$ python3 -q
>>> import numpy as np
>>> import numpy.linalg as la
>>> np.set_printoptions(precision=2, suppress=True, linewidth=120)
>>> F = np.loadtxt("w.csv", delimiter=",")
>>> F
array([[-0.87,  0.67, -0.18],
       [ 0.08, -0.25,  0.35],
       [ 0.9 , -0.49, -0.37],
       [-0.16, -0.34,  0.62],
       [ 0.84, -0.73,  0.42],
       [-0.81,  0.42,  0.24],
       [-0.7 ,  0.72, -0.64],
       [-0.52,  0.52, -0.42],
       [-0.78,  0.45,  0.12],
       [ 0.55, -0.76,  0.8 ],
       [ 0.59, -0.44,  0.18],
       [ 0.89, -0.2 , -0.72],
       [-0.8 , -0.05,  0.78],
       [ 0.97,  0.07, -0.96],
       [ 0.16,  0.34, -0.62],
       [ 0.9 , -0.49, -0.37],
       [-0.22, -0.01,  0.21],
       [-0.9 ,  0.49,  0.37],
       [ 0.69, -0.39, -0.06],
       [ 0.2 ,  0.66, -0.91],
       [-0.65,  0.35,  0.09],
       [ 0.85, -0.25, -0.58],
       [-1.  ,  0.68,  0.96],
       [ 0.45,  0.44, -0.83]])
>>> d = la.norm(F[:, None] - F[None], axis=-1)
>>> d.shape
(24, 24)
>>> np.unravel_index(d.round(6).argmax(), d.shape)
(np.int64(13), np.int64(22))
>>> x0 = np.array([0, 0, 0])
>>> y = F @ x0
>>> la.lstsq(F, y)[0]
array([0., 0., 0.])
>>> y
array([0., 0., 0., 0., 0., 0., 0., 0., 0., 0., 0., 0., 0., 0., 0., 0., 0., 0., 0., 0., 0., 0., 0., 0.])
>>> np.round(la.pinv(F) @ F, 2) + 0
array([[1., 0., 0.],
       [0., 1., 0.],
       [0., 0., 1.]])
>>> rng = np.random.default_rng(651)
>>> y = y + 0.02 * rng.normal(size=24)
>>> y.round(2) + 0
array([ 0.03,  0.02,  0.03,  0.  , -0.03,  0.  ,  0.  ,  0.01,  0.01,  0.02, -0.01, -0.02,  0.  , -0.04,  0.  ,  0.02,
        0.01,  0.02, -0.01,  0.03,  0.02,  0.01, -0.01, -0.04])
>>> b, *_ = la.lstsq(F, y)
>>> np.round(F.T @ (y - F @ b), 2) + 0
array([0., 0., 0.])
>>> B = np.c_[F[:, :2] @ np.array([[0, 1], [0, 2]]), np.array([1, 3, 3, 3, 1, 3, 1, 1, 3, 1, 1, 1, 1, 0, 2, 3, 0, 3, 3, 3, 1, 2, 0, 2])]
>>> print(B)
[[ 0.    0.47  1.  ]
 [ 0.   -0.42  3.  ]
 [ 0.   -0.08  3.  ]
 [ 0.   -0.84  3.  ]
 [ 0.   -0.62  1.  ]
 [ 0.    0.03  3.  ]
 [ 0.    0.74  1.  ]
 [ 0.    0.52  1.  ]
 [ 0.    0.12  3.  ]
 [ 0.   -0.97  1.  ]
 [ 0.   -0.29  1.  ]
 [ 0.    0.49  1.  ]
 [ 0.   -0.9   1.  ]
 [ 0.    1.11  0.  ]
 [ 0.    0.84  2.  ]
 [ 0.   -0.08  3.  ]
 [ 0.   -0.24  0.  ]
 [ 0.    0.08  3.  ]
 [ 0.   -0.09  3.  ]
 [ 0.    1.52  3.  ]
 [ 0.    0.05  1.  ]
 [ 0.    0.35  2.  ]
 [ 0.    0.36  0.  ]
 [ 0.    1.33  2.  ]]
>>> la.norm(la.qr(F)[0].T @ B, axis=0) ** 2 / ((B ** 2).sum(axis=0) + 1e-12)
array([0.  , 1.  , 0.03])
>>> np.round(la.norm(B - F @ la.lstsq(F, B)[0], axis=0), 2) + 0
array([0.  , 0.  , 9.94])
>>> la.matrix_rank(B)
np.int64(2)
>>> Xc = (F - F.mean(axis=0)) / F.std(axis=0)
>>> np.argwhere(np.abs(Xc) > 2)
array([], shape=(0, 2), dtype=int64)
>>> Xc.std(axis=0)
array([1., 1., 1.])
>>> b = la.lstsq(np.delete(Xc, 0, axis=1), Xc[:, 0])[0]
>>> print(round(1 - np.var(Xc[:, 0] - np.delete(Xc, 0, axis=1) @ b), 2))
0.91
>>> arr = np.load("a.npy")
>>> arr
array([[0., 1., 1.],
       [1., 0., 1.],
       [1., 1., 0.]])
>>> B = arr / la.norm(arr, axis=1, keepdims=True)
>>> C2 = B @ B.T
>>> (np.abs(C2) > 0.9).astype(int)
array([[1, 0, 0],
       [0, 1, 0],
       [0, 0, 1]])
>>> la.norm(B, axis=1)
array([1., 1., 1.])
>>> np.round(np.degrees(np.arccos(np.clip(C2[2, 1], -1, 1))), 2)
np.float64(60.0)
>>> print(np.argwhere(np.triu(np.abs(C2) > 0.95, 1)))
[]
>>> x0 = np.array([3, 1, 2])
>>> y = arr @ x0
>>> b, lr = np.zeros(3), 1 / la.norm(arr, 2) ** 2
>>> for i in range(5):
...     b -= lr * arr.T @ (arr @ b - y)
...     if i % 1 == 0: print(i, round(la.norm(arr @ b - y), 2))
... 
0 1.06
1 0.8
2 0.6
3 0.45
4 0.34
>>> print(round(la.cond(arr), 2))
2.0
>>> np.argwhere(np.triu(arr))
array([[0, 1],
       [0, 2],
       [1, 2]])
>>> arr.sum(axis=0)
array([2., 2., 2.])
>>> low = np.diag(arr.sum(axis=1)) - arr
>>> la.matrix_rank(low)
np.int64(2)
>>> vals, vecs = la.eigh(arr)
>>> x0 = np.array([0, 0, 1])
>>> x0 @ arr @ x0
np.float64(0.0)
>>> vecs * np.maximum(vals, 0) @ vecs.T
array([[0.67, 0.67, 0.67],
       [0.67, 0.67, 0.67],
       [0.67, 0.67, 0.67]])
>>> A = np.loadtxt("layer10.csv", delimiter=",")
>>> A
array([[121.,  -7.,  33.,  22.],
       [ -7., 134.,  63., -81.],
       [ 33.,  63., 109., -52.],
       [ 22., -81., -52.,  57.]])
>>> np.kron(np.eye(2, dtype=int), A)
array([[121.,  -7.,  33.,  22.,   0.,  -0.,   0.,   0.],
       [ -7., 134.,  63., -81.,  -0.,   0.,   0.,  -0.],
       [ 33.,  63., 109., -52.,   0.,   0.,   0.,  -0.],
       [ 22., -81., -52.,  57.,   0.,  -0.,  -0.,   0.],
       [  0.,  -0.,   0.,   0., 121.,  -7.,  33.,  22.],
       [ -0.,   0.,   0.,  -0.,  -7., 134.,  63., -81.],
       [  0.,   0.,   0.,  -0.,  33.,  63., 109., -52.],
       [  0.,  -0.,  -0.,   0.,  22., -81., -52.,  57.]])
>>> round(la.det(A.T), 2)
np.float64(-0.0)
>>> np.einsum("ij,ji->", A, A)
np.float64(77439.0)
>>> print(np.round(la.eigvals(A), 2) + 0)
[  0.    45.22 138.96 236.82]
>>> data = np.load("sample7.npy")
>>> data
array([[ 0.48, -0.8 , -1.77],
       [ 1.94,  0.11,  0.48],
       [ 0.1 ,  1.83, -0.8 ]])
>>> C2 = data.T @ data
>>> la.svd(data, compute_uv=False) ** 2
array([4., 4., 4.])
>>> la.matrix_power(data, 3)
array([[-7.9 ,  1.09,  0.69],
       [-1.04, -7.91,  0.57],
       [-0.76, -0.48, -7.95]])
>>> (data + data.T) / 2
array([[ 0.48,  0.57, -0.84],
       [ 0.57,  0.11,  1.16],
       [-0.84,  1.16, -0.8 ]])
>>> np.sort(np.abs(la.eigvals(data)))
array([2., 2., 2.])
>>> print(np.allclose(data @ data.T, data.T @ data))
True
>>> (data - data.T) / 2
array([[ 0.  , -1.37, -0.93],
       [ 1.37,  0.  , -0.67],
       [ 0.93,  0.67,  0.  ]])
>>> round(np.trace(data), 2)
np.float64(-0.2)
>>> z = rng.permutation(3)
>>> z
array([0, 1, 2])
>>> B = data[z][:, z]
>>> round(float(np.trace(B)), 2)
-0.2
>>> B
array([[ 0.48, -0.8 , -1.77],
       [ 1.94,  0.11,  0.48],
       [ 0.1 ,  1.83, -0.8 ]])
>>> round(float(np.trace(B)), 2)
-0.2
>>> (B - B.T) / 2
array([[ 0.  , -1.37, -0.93],
       [ 1.37,  0.  , -0.67],
       [ 0.93,  0.67,  0.  ]])
>>> la.matrix_power(B, 2)
array([[-1.48, -3.71,  0.17],
       [ 1.19, -0.65, -3.76],
       [ 3.52, -1.34,  1.35]])
>>> left, s, VT = la.svd(arr, full_matrices=False)
>>> np.cumsum(s ** 2) / np.sum(s ** 2)
array([0.67, 0.83, 1.  ])
>>> print(s)
[2. 1. 1.]
>>> print((s > 1e-8).sum())
3
>>> np.abs(VT[0])
array([0.58, 0.58, 0.58])
>>> print(np.round(left.T @ arr @ VT.T, 2) + 0)
[[2. 0. 0.]
 [0. 1. 0.]
 [0. 0. 1.]]
>>> print(left.shape, s.shape, VT.shape)
(3, 3) (3,) (3, 3)
>>> mat = np.loadtxt("run6.csv", delimiter=",")
>>> mat
array([[-0.06,  1.64,  1.84],
       [-0.06, -6.62, -6.69],
       [ 0.03,  0.42,  0.22],
       [ 0.13, -2.83, -2.7 ],
       [ 0.04,  1.61,  1.92],
       [ 0.15,  4.11,  4.11],
       [ 0.14,  0.56,  0.26],
       [-0.06,  0.16,  0.22],
       [-0.04, -2.39, -2.32],
       [ 0.1 ,  6.28,  6.4 ],
       [ 0.16, -3.9 , -3.82],
       [ 0.14,  0.99,  0.69],
       [ 0.18, -7.55, -7.66]])
>>> left, s, VT = la.svd(mat)
>>> s
array([19.72,  0.48,  0.36])
>>> print(np.argmax(s[:-1] / (s[1:] + 1e-6)) + 1)
1
>>> B = left[:, :1] @ np.diag(s[:1]) @ VT[:1]
>>> la.matrix_rank(B)
np.int64(1)
>>> C = mat[[5, 2]].astype(float)
>>> for _ in range(3):
...     z = la.norm(mat[:, None] - C, axis=-1).argmin(axis=1)
...     C = np.array([mat[z == j].mean(axis=0) for j in range(2)])
... 
>>> z
array([1, 1, 1, 1, 1, 0, 1, 1, 1, 0, 1, 1, 1])
>>> C
array([[ 0.12,  5.2 ,  5.26],
       [ 0.05, -1.63, -1.64]])
>>> np.bincount(z)
array([ 2, 11])
>>> B = np.array([[-4, -4], [-4, -2], [-6, -4]])
>>> print(la.matrix_rank(mat @ B))
2
>>> la.matrix_rank(np.vstack([mat, B.T]))
np.int64(3)
>>> np.vstack([mat, B.T]).shape
(15, 3)
>>> x0 = np.array([2, 0, 1])
>>> h1 = np.maximum(mat @ x0, 0)
>>> print(np.flatnonzero(h1 > 1e-9))
[ 0  2  4  5  6  7  9 11]
>>> print(np.maximum(mat @ x0, 0) - np.maximum(-mat @ x0, 0))
[ 1.72 -6.81  0.28 -2.44  2.    4.41  0.54  0.1  -2.4   6.6  -3.5   0.97 -7.3 ]
>>> np.tanh(mat @ x0)
array([ 0.94, -1.  ,  0.27, -0.98,  0.96,  1.  ,  0.49,  0.1 , -0.98,  1.  , -1.  ,  0.75, -1.  ])
>>> h1
array([1.72, 0.  , 0.28, 0.  , 2.  , 4.41, 0.54, 0.1 , 0.  , 6.6 , 0.  , 0.97, 0.  ])
>>> W0 = np.array([[8.24, -3.15, -6.76],
...     [8.16, -1.4, -6.25],
...     [-3.47, 2.74, -9.1],
...     [17.14, -20.92, -0.09],
...     [14.46, -22.11, 0.32],
...     [19.01, -21.9, -0.17],
...     [-6.28, 1.44, -9.41],
...     [6.99, -2.1, -8.01],
...     [17.6, -18.74, -0.52],
...     [-3.67, 3.1, -9.27],
...     [7.0, -2.14, -4.95],
...     [16.22, -20.48, -0.65],
...     [8.2, -3.58, -8.2],
...     [6.27, -3.47, -8.06],
...     [-4.66, 1.0, -8.86],
...     [-3.7, 3.04, -9.38],
...     [15.37, -19.33, -0.31],
...     [5.15, -3.2, -6.24],
...     [-3.79, 2.0, -7.38],
...     [6.93, -4.44, -6.97],
...     [17.63, -21.0, 0.06]])
>>> C = W0[[6, 0]].astype(float)
>>> for _ in range(7):
...     z = la.norm(W0[:, None] - C, axis=-1).argmin(axis=1)
...     C = np.array([W0[z == j].mean(axis=0) for j in range(2)])
... 
>>> z
array([1, 1, 0, 1, 1, 1, 0, 1, 1, 0, 1, 1, 1, 1, 0, 0, 1, 1, 0, 1, 1])
>>> C
array([[ -4.26,   2.22,  -8.9 ],
       [ 11.62, -11.2 ,  -3.79]])
>>> print(np.bincount(z))
[ 6 15]
>>> E = np.load("case6.npy")
>>> E
array([[-1,  0,  1,  2],
       [ 3,  4,  5,  6],
       [ 7,  8,  9, 10]])
>>> t3 = np.stack([E, -2 * E, E[::-1]])
>>> (t3 @ E.T).shape
(3, 3, 3)
>>> t3.sum(axis=0)
array([[ 8,  8,  8,  8],
       [ 0,  0,  0,  0],
       [-8, -8, -8, -8]])
>>> M = np.array([[-0.84, 2.24], [-0.3, 0.8]])
>>> rank = la.matrix_rank(M)
>>> rank
np.int64(1)
>>> ns = la.svd(M)[2][rank:].T
>>> print(M @ ns)
[[0.]
 [0.]]
>>> P = np.triu(np.array([[2, 2], [-2, 0]]), 1) + np.eye(2)
>>> B = P @ M @ la.inv(P)
>>> P @ M - M @ P
array([[-0.6 ,  3.28],
       [ 0.  ,  0.6 ]])
>>> np.round(np.poly(B), 2) + 0
array([1.  , 0.04, 0.  ])
>>> (M + M.T) / 2
array([[-0.84,  0.97],
       [ 0.97,  0.8 ]])
>>> M @ M
array([[ 0.03, -0.09],
       [ 0.01, -0.03]])
>>> (M - M.T) / 2
array([[ 0.  ,  1.27],
       [-1.27,  0.  ]])
>>> round(float(la.det(M)), 2)
0.0
>>> np.allclose(M, M.T)
False
>>> np.round(np.sort(np.abs(la.eigvals(M))), 2) + 0
array([0.  , 0.04])
>>> round(float(np.abs(la.eigvals(M)).max()), 2)
0.04
>>> left, s, VT = la.svd(M, full_matrices=False)
>>> np.round(left.T @ M @ VT.T, 2) + 0
array([[2.54, 0.  ],
       [0.  , 0.  ]])
>>> np.cumsum(s ** 2) / np.sum(s ** 2)
array([1., 1.])
>>> np.round(s / s[0], 2) + 0
array([1., 0.])
>>> C2 = M.T @ M
>>> np.allclose(C2, C2.T)
True
>>> print(np.round(la.eigvalsh(C2)[::-1], 2) + 0)
[6.45 0.  ]
>>> print(la.matrix_rank(C2))
1
>>> np.round(np.trace(C2), 2), round(float((M ** 2).sum()), 2)
(np.float64(6.45), 6.45)
>>> np.round(la.svd(M, compute_uv=False) ** 2, 2) + 0
array([6.45, 0.  ])
